In [1]: import numpy as np

In [2]: np.set_printoptions(precision=2, suppress=True, linewidth=100)

In [3]: def rnd(a):
   ...:     return np.round(a, 2) + 0
   ...: 

In [4]: data = np.array([[-2.0, 1.0, 0.0, 0.0],
   ...:     [0.0, -2.0, 1.0, 0.0],
   ...:     [0.0, 0.0, -2.0, 1.0],
   ...:     [0.0, 0.0, 0.0, -2.0]])

In [5]: Q, r_ = np.linalg.qr(data)

In [6]: print(abs(r_[0, 0]), rnd(np.linalg.norm(data[:, 0])))
2.0 2.0

In [7]: print(r_)
[[-2.  1.  0.  0.]
 [ 0. -2.  1.  0.]
 [ 0.  0. -2.  1.]
 [ 0.  0.  0. -2.]]

In [8]: print(Q @ r_)
[[-2.  1.  0.  0.]
 [ 0. -2.  1.  0.]
 [ 0.  0. -2.  1.]
 [ 0.  0.  0. -2.]]

In [9]: print(Q)
[[ 1.  0.  0.  0.]
 [-0.  1.  0.  0.]
 [-0. -0.  1.  0.]
 [-0. -0. -0.  1.]]

In [10]: print(Q.shape, r_.shape)
(4, 4) (4, 4)

In [11]: print(np.abs(np.diag(r_)))
[2. 2. 2. 2.]

In [12]: print(np.allclose(r_.T @ r_, data.T @ data))
True

In [13]: print(np.trace(Q @ Q.T))
4.0

In [14]: print(rnd(np.sort(np.linalg.eigvals(data))))
[-2. -2. -2. -2.]

In [15]: print([int(np.linalg.matrix_rank(np.linalg.matrix_power(data, p))) for p in range(1, 5)])
[4, 4, 4, 4]

In [16]: print(np.linalg.matrix_rank(data - data[0, 0] * np.eye(4)))
3

In [17]: print(np.prod(np.diag(data)), rnd(np.linalg.det(data)))
16.0 16.0

In [18]: evals, V = np.linalg.eig(data)

In [19]: print(rnd(np.sort(np.linalg.eigvals(np.linalg.inv(data)))))
[-0.5 -0.5 -0.5 -0.5]

In [20]: print(np.prod(evals))
16.0

In [21]: print(rnd(np.sort(np.linalg.eigvals(data @ data))))
[4. 4. 4. 4.]
